>>> import numpy as np
>>> np.set_printoptions(suppress=True, linewidth=120)
>>> rnd = lambda a: np.round(a, 2) + 0
>>> feats = np.loadtxt("dump.csv", delimiter=",")
>>> print(feats)
[[-1.2  -1.9  -0.32 -0.2 ]
 [ 0.1  -1.    0.51  0.2 ]
 [-0.3   0.7   1.66  0.8 ]
 [ 0.8  -0.2  -0.83 -0.4 ]
 [-0.6   1.7   1.21  0.6 ]
 [ 1.5  -0.4  -0.98 -0.5 ]
 [-1.8   1.   -0.98 -0.5 ]
 [ 2.1   0.3  -0.64 -0.3 ]
 [-1.2  -0.3   2.18  1.1 ]
 [ 0.5  -0.3  -4.38 -2.2 ]
 [ 3.    0.9  -0.79 -0.4 ]
 [-1.2   0.6  -0.75 -0.4 ]
 [ 0.1  -0.9   0.35  0.2 ]
 [ 0.   -0.7  -3.84 -1.9 ]
 [-1.2  -1.    1.01  0.5 ]
 [ 1.3  -0.2   3.62  1.8 ]
 [-0.3  -0.4  -1.76 -0.9 ]]
>>> u, r1 = feats[4], feats[0]
>>> rnd(u @ r1)
np.float64(-3.02)
>>> p = (u @ r1) / (u @ u) * u
>>> print(np.linalg.matrix_rank(np.outer(u, r1)))
1
>>> print(rnd(r1 - p))
[-1.56 -0.89  0.4   0.16]
>>> rnd((r1 - p) @ u)
np.float64(0.0)
>>> rnd(np.linalg.norm(u + r1) ** 2 + np.linalg.norm(u - r1) ** 2)
np.float64(20.53)
>>> rnd(p)
array([ 0.36, -1.01, -0.72, -0.36])
>>> E = np.loadtxt("mat.csv", delimiter=",")
>>> E
array([[23.,  9.],
       [ 9.,  8.]])
>>> w1 = np.array([[3, 1, -1, -1, 3], [3, -2, -2, 1, 3]])
>>> c = np.array([0, 4, 3, 2, -1])
>>> act = np.maximum(E @ w1 + c, 0)
>>> print(act)
[[96.  9.  0.  0. 95.]
 [51.  0.  0.  1. 50.]]
>>> (act > 0).mean(axis=0)
array([1. , 0.5, 0. , 0.5, 1. ])
>>> (act > 0).astype(int)
array([[1, 1, 0, 0, 1],
       [1, 0, 0, 1, 1]])
>>> Z = np.array([[-2, 6], [-7, -1], [-3, 4], [5, 9], [9, -4]])
>>> act @ Z
array([[600., 187.],
       [353., 115.]])
>>> (act @ Z).round(6).argmax(axis=1)
array([0, 0])
>>> w1 @ Z
array([[12, -8],
       [46,  9]])
>>> K = np.load("arr.npy")
>>> print(K)
[[ 0  9  3  3]
 [ 0 21  7  7]
 [ 0 24  8  8]
 [ 0 27  9  9]
 [ 0 27  9  9]
 [ 0  3  1  1]]
>>> print(np.unique(K.round(6), axis=0).shape)
(5, 4)
>>> print(np.linalg.lstsq(K[:-1].T, K[-1])[2])
1
>>> rnd(np.trace(np.linalg.pinv(K) @ K))
np.float64(1.0)
>>> try:
...     np.linalg.inv(K)
... except np.linalg.LinAlgError as e:
...     print(repr(e))
... 
LinAlgError('Last 2 dimensions of the array must be square')
>>> rank = np.linalg.matrix_rank(K)
>>> rank
np.int64(1)
>>> N = np.linalg.svd(K)[2][rank:].T
>>> [int(np.linalg.matrix_rank(np.delete(K, i, axis=0))) for i in range(6)]
[1, 1, 1, 1, 1, 1]
>>> rnd(N @ N.T)
array([[ 1.  ,  0.  ,  0.  ,  0.  ],
       [ 0.  ,  0.18, -0.27, -0.27],
       [ 0.  , -0.27,  0.91, -0.09],
       [ 0.  , -0.27, -0.09,  0.91]])
>>> np.linalg.matrix_rank(K.T @ K), np.linalg.matrix_rank(K @ K.T)
(np.int64(1), np.int64(1))
>>> [int(np.linalg.matrix_rank(K[:i])) for i in range(1, len(K) + 1)]
[1, 1, 1, 1, 1, 1]
>>> [int(np.linalg.matrix_rank(K[:, :j + 1])) for j in range(4)]
[0, 1, 1, 1]
>>> np.allclose(K @ N, 0)
True
>>> th = np.radians(36)
>>> R = np.eye(4)
>>> R[1, 1] = R[2, 2] = np.cos(th)
>>> R[1, 2], R[2, 1] = -np.sin(th), np.sin(th)
>>> rnd(R)
array([[ 1.  ,  0.  ,  0.  ,  0.  ],
       [ 0.  ,  0.81, -0.59,  0.  ],
       [ 0.  ,  0.59,  0.81,  0.  ],
       [ 0.  ,  0.  ,  0.  ,  1.  ]])
>>> A2 = K @ R.T
>>> rnd(np.abs(A2 - K).max(axis=0))
array([ 0.  , 10.45, 14.15,  0.  ])
>>> print(rnd(A2))
[[ 0.    5.52  7.72  3.  ]
 [ 0.   12.87 18.01  7.  ]
 [ 0.   14.71 20.58  8.  ]
 [ 0.   16.55 23.15  9.  ]
 [ 0.   16.55 23.15  9.  ]
 [ 0.    1.84  2.57  1.  ]]
>>> np.allclose(K @ K.T, A2 @ A2.T)
True
>>> rnd(np.linalg.svd(K, compute_uv=False)), rnd(np.linalg.svd(A2, compute_uv=False))
(array([55.99,  0.  ,  0.  ,  0.  ]), array([55.99,  0.  ,  0.  ,  0.  ]))
>>> np.allclose(np.linalg.norm(K, axis=1), np.linalg.norm(A2, axis=1))
True
>>> print([round(float(x), 2) for x in np.linalg.svd(K, compute_uv=False)[:3]])
[55.99, 0.0, 0.0]
>>> np.argsort(-np.linalg.norm(K, axis=0).round(6), kind="stable")[:3]
array([1, 2, 3])
>>> rnd(np.linalg.norm(K, 2) / np.linalg.norm(K))
np.float64(1.0)
>>> np.linalg.cond(K) > 100
np.True_
>>> arr = np.loadtxt("sample11.csv", delimiter=",")
>>> arr
array([[-0.04,  1.02,  2.83,  2.06,  1.32],
       [-0.04,  1.42,  1.03,  0.  ,  1.38],
       [-0.37,  0.05, -3.09, -3.06, -0.88],
       [-1.52,  3.06, -3.29, -1.41,  0.05],
       [ 0.75, -1.71,  2.33,  4.34, -0.37],
       [-0.37,  0.71, -3.64, -2.35, -0.56]])
>>> rng = np.random.default_rng(997)
>>> A2 = arr + rng.integers(-2, 3, (6, 4)) @ rng.integers(-2, 3, (4, 5))
>>> rnd(A2)
array([[-6.04, -1.98,  0.83,  3.06,  1.32],
       [ 3.96,  5.42,  9.03,  2.  , -0.62],
       [-0.37,  1.05, -1.09, -5.06,  5.12],
       [-7.52, -0.94, -5.29, -2.41, -2.95],
       [ 2.75, -2.71, -1.67, -0.66,  1.63],
       [-6.37, -2.29, -5.64,  0.65, -3.56]])
>>> rnd(np.linalg.svd(A2 - arr, compute_uv=False))
array([15.19, 10.29,  5.86,  3.29,  0.  ])
>>> np.abs(A2 - arr).sum(axis=1)
array([12., 20., 11., 16., 14., 17.])
>>> rnd(A2 - arr)
array([[-6., -3., -2.,  1.,  0.],
       [ 4.,  4.,  8.,  2., -2.],
       [ 0.,  1.,  2., -2.,  6.],
       [-6., -4., -2., -1., -3.],
       [ 2., -1., -4., -5.,  2.],
       [-6., -3., -2.,  3., -3.]])
>>> rank = np.linalg.matrix_rank(arr)
>>> rank
np.int64(4)
>>> N = np.linalg.svd(arr)[2][rank:].T
>>> rnd(N @ N.T)
array([[ 0.42,  0.3 ,  0.1 , -0.04, -0.37],
       [ 0.3 ,  0.22,  0.07, -0.03, -0.27],
       [ 0.1 ,  0.07,  0.02, -0.01, -0.09],
       [-0.04, -0.03, -0.01,  0.  ,  0.03],
       [-0.37, -0.27, -0.09,  0.03,  0.33]])
>>> rnd(arr @ N)
array([[0.],
       [0.],
       [0.],
       [0.],
       [0.],
       [0.]])
>>> x0 = np.array([3, 3, -8, -8, -2])
>>> rnd(arr @ (2 * x0))
array([ -77.64,  -13.72,  100.  ,   84.24, -111.  ,  100.12])
>>> (arr @ x0).argmax()
np.int64(5)
>>> arr @ np.eye(5)[1]
array([ 1.02,  1.42,  0.05,  3.06, -1.71,  0.71])
>>> M = np.load("x.npy")
>>> rnd(M)
array([[ 0.87, -0.1 , -0.12,  0.09, -0.25, -0.11, -0.02,  0.03],
       [-0.1 ,  0.6 ,  0.17,  0.02, -0.22, -0.13,  0.35,  0.11],
       [-0.12,  0.17,  0.46,  0.37, -0.16,  0.12, -0.1 , -0.14],
       [ 0.09,  0.02,  0.37,  0.64,  0.09, -0.16, -0.2 ,  0.11],
       [-0.25, -0.22, -0.16,  0.09,  0.48, -0.29, -0.09,  0.11],
       [-0.11, -0.13,  0.12, -0.16, -0.29,  0.71, -0.19,  0.14],
       [-0.02,  0.35, -0.1 , -0.2 , -0.09, -0.19,  0.32,  0.02],
       [ 0.03,  0.11, -0.14,  0.11,  0.11,  0.14,  0.02,  0.92]])
>>> u, r1 = M[6], M[0]
>>> rnd(u @ u)
np.float64(0.32)
>>> p = (u @ r1) / (u @ u) * u
>>> rnd(np.linalg.norm(u + r1) ** 2 + np.linalg.norm(u - r1) ** 2)
np.float64(2.39)
>>> rnd(r1 - p)
array([ 0.87, -0.07, -0.13,  0.07, -0.26, -0.13,  0.  ,  0.03])
>>> Uu, sv, vt = np.linalg.svd(M)
>>> np.argmax(sv[:-1] / (sv[1:] + 1e-6)) + 1
np.int64(5)
>>> A2 = Uu[:, :5] @ np.diag(sv[:5]) @ vt[:5]
>>> rnd(np.linalg.norm(M - A2, 2)), rnd(sv[5])
(np.float64(0.0), np.float64(0.0))
>>> J = np.load("block2.npy")
>>> J
array([[0, 4, 0, 4],
       [0, 3, 0, 3],
       [0, 4, 0, 4],
       [0, 3, 0, 3]])
>>> # looks like rank 1
>>> rnd(np.linalg.norm(J, 2) / np.linalg.norm(J))
np.float64(1.0)
>>> print(rnd(np.trace(np.linalg.pinv(J) @ J)))
1.0
>>> np.allclose(J[:-1].T @ np.linalg.lstsq(J[:-1].T, J[-1])[0], J[-1])
True
>>> np.unique(J.round(6), axis=0).shape
(2, 4)
>>> print(rnd(J @ np.linalg.pinv(J) @ J))
[[0. 4. 0. 4.]
 [0. 3. 0. 3.]
 [0. 4. 0. 4.]
 [0. 3. 0. 3.]]
>>> W0 = np.array([[2, 0, 2, 2, 1, 1],
...     [1, 2, 0, 2, 2, 1],
...     [1, 1, 2, 0, 2, 2],
...     [2, 1, 1, 2, 0, 2],
...     [2, 2, 1, 1, 2, 0],
...     [0, 2, 2, 1, 1, 2]])
>>> W0
array([[2, 0, 2, 2, 1, 1],
       [1, 2, 0, 2, 2, 1],
       [1, 1, 2, 0, 2, 2],
       [2, 1, 1, 2, 0, 2],
       [2, 2, 1, 1, 2, 0],
       [0, 2, 2, 1, 1, 2]])
>>> u = np.array([3, 1, 0, 2, 3, -1])
>>> A2 = W0 + np.outer(u, np.eye(6)[4])
>>> np.linalg.matrix_rank(np.linalg.inv(A2) - np.linalg.inv(W0), tol=1e-8)
np.int64(1)
>>> rnd(np.sort(np.abs(np.linalg.eigvals(W0))))
array([1.  , 1.  , 2.  , 2.65, 2.65, 8.  ])
>>> assert W0 == W0.T
Traceback (most recent call last):
  File "<python-input-97>", line 1, in <module>
    assert W0 == W0.T
           ^^^^^^^^^^
ValueError: The truth value of an array with more than one element is ambiguous. Use a.any() or a.all()
>>> rnd(np.linalg.det(W0))
np.float64(112.0)
>>> np.linalg.matrix_power(W0, 4)
array([[670, 684, 697, 664, 689, 692],
       [692, 670, 684, 697, 664, 689],
       [689, 692, 670, 684, 697, 664],
       [664, 689, 692, 670, 684, 697],
       [697, 664, 689, 692, 670, 684],
       [684, 697, 664, 689, 692, 670]])
>>> (W0 + W0.T) / 2
array([[2. , 0.5, 1.5, 2. , 1.5, 0.5],
       [0.5, 2. , 0.5, 1.5, 2. , 1.5],
       [1.5, 0.5, 2. , 0.5, 1.5, 2. ],
       [2. , 1.5, 0.5, 2. , 0.5, 1.5],
       [1.5, 2. , 1.5, 0.5, 2. , 0.5],
       [0.5, 1.5, 2. , 1.5, 0.5, 2. ]])
>>> rnd(np.linalg.norm(W0, axis=0))
array([3.74, 3.74, 3.74, 3.74, 3.74, 3.74])
>>> rnd(np.linalg.norm(W0) ** 2 / np.linalg.norm(W0, 2) ** 2)
np.float64(1.31)
>>> rnd(np.linalg.norm(W0, 2))
np.float64(8.0)
>>> print(np.linalg.norm(W0, axis=1).argmax())
0
>>> W0[4] @ W0[2]
np.int64(10)
>>> idx = rng.integers(0, 2, 3)
>>> X = np.triu((idx[:, None] == idx) & (rng.random((3, 3)) < 0.8), 1).astype(int)
>>> X += X.T
>>> X
array([[0, 0, 0],
       [0, 0, 0],
       [0, 0, 0]])
>>> A2 = np.linalg.invert(W0)
Traceback (most recent call last):
  File "<python-input-110>", line 1, in <module>
    A2 = np.linalg.invert(W0)
         ^^^^^^^^^^^^^^^^
AttributeError: module 'numpy.linalg' has no attribute 'invert'
>>> A2 = np.linalg.inv(W0)
>>> rnd(np.linalg.inv(A2))
array([[2., 0., 2., 2., 1., 1.],
       [1., 2., 0., 2., 2., 1.],
       [1., 1., 2., 0., 2., 2.],
       [2., 1., 1., 2., 0., 2.],
       [2., 2., 1., 1., 2., 0.],
       [0., 2., 2., 1., 1., 2.]])
>>> rnd(W0 @ A2)
array([[1., 0., 0., 0., 0., 0.],
       [0., 1., 0., 0., 0., 0.],
       [0., 0., 1., 0., 0., 0.],
       [0., 0., 0., 1., 0., 0.],
       [0., 0., 0., 0., 1., 0.],
       [0., 0., 0., 0., 0., 1.]])
>>> rnd(A2)
array([[-0.13, -0.21,  0.15,  0.37,  0.29, -0.35],
       [-0.35, -0.13, -0.21,  0.15,  0.37,  0.29],
       [ 0.29, -0.35, -0.13, -0.21,  0.15,  0.37],
       [ 0.37,  0.29, -0.35, -0.13, -0.21,  0.15],
       [ 0.15,  0.37,  0.29, -0.35, -0.13, -0.21],
       [-0.21,  0.15,  0.37,  0.29, -0.35, -0.13]])
>>> rnd(np.linalg.cond(W0))
np.float64(8.0)
>>> u, r1 = W0[5], W0[0]
>>> u @ u
np.int64(14)
>>> p = (u @ r1) / (u @ u) * u
>>> print(rnd(p))
[0.   1.29 1.29 0.64 0.64 1.29]
>>> np.linalg.matrix_rank(np.outer(u, r1))
np.int64(1)
>>> np.outer(u, r1)
array([[0, 0, 0, 0, 0, 0],
       [4, 0, 4, 4, 2, 2],
       [4, 0, 4, 4, 2, 2],
       [2, 0, 2, 2, 1, 1],
       [2, 0, 2, 2, 1, 1],
       [4, 0, 4, 4, 2, 2]])
>>> rnd(r1 - p)
array([ 2.  , -1.29,  0.71,  1.36,  0.36, -0.29])
>>> rnd(np.linalg.norm(u + r1) ** 2 + np.linalg.norm(u - r1) ** 2)
np.float64(56.0)
>>> rnd((r1 - p) @ u)
np.float64(0.0)
>>> W0 @ (-1.0) ** np.arange(6)
array([ 2., -2.,  2., -2.,  2., -2.])
>>> (W0 @ W0)[0]
array([12,  8, 13, 10,  9, 12])
>>> x0 = np.array([3, 0, 2, -1, -2, -3])
>>> rhs = W0 @ x0
>>> rhs
array([ 3, -6, -3,  0,  3, -5])
>>> rnd(np.linalg.solve(W0, rhs))
array([ 3.,  0.,  2., -1., -2., -3.])
>>> rnd(np.linalg.solve(W0, rhs + W0[:, 5]))
array([ 3.,  0.,  2., -1., -2., -2.])
>>> th = np.radians(15)
>>> R = np.eye(8)
>>> R[6, 6] = R[0, 0] = np.cos(th)
>>> R[6, 0], R[0, 6] = -np.sin(th), np.sin(th)
>>> print(rnd(R))
[[ 0.97  0.    0.    0.    0.    0.    0.26  0.  ]
 [ 0.    1.    0.    0.    0.    0.    0.    0.  ]
 [ 0.    0.    1.    0.    0.    0.    0.    0.  ]
 [ 0.    0.    0.    1.    0.    0.    0.    0.  ]
 [ 0.    0.    0.    0.    1.    0.    0.    0.  ]
 [ 0.    0.    0.    0.    0.    1.    0.    0.  ]
 [-0.26  0.    0.    0.    0.    0.    0.97  0.  ]
 [ 0.    0.    0.    0.    0.    0.    0.    1.  ]]
>>> A2 = M @ R.T
>>> np.allclose(np.linalg.norm(M, axis=1), np.linalg.norm(A2, axis=1))
True
>>> print(rnd(np.abs(A2 - M).max(axis=0)))
[0.1  0.   0.   0.   0.   0.   0.23 0.  ]
>>> rnd(np.linalg.det(R)), rnd(np.trace(R))
(np.float64(1.0), np.float64(7.93))
>>> np.allclose(M @ M.T, A2 @ A2.T)
True
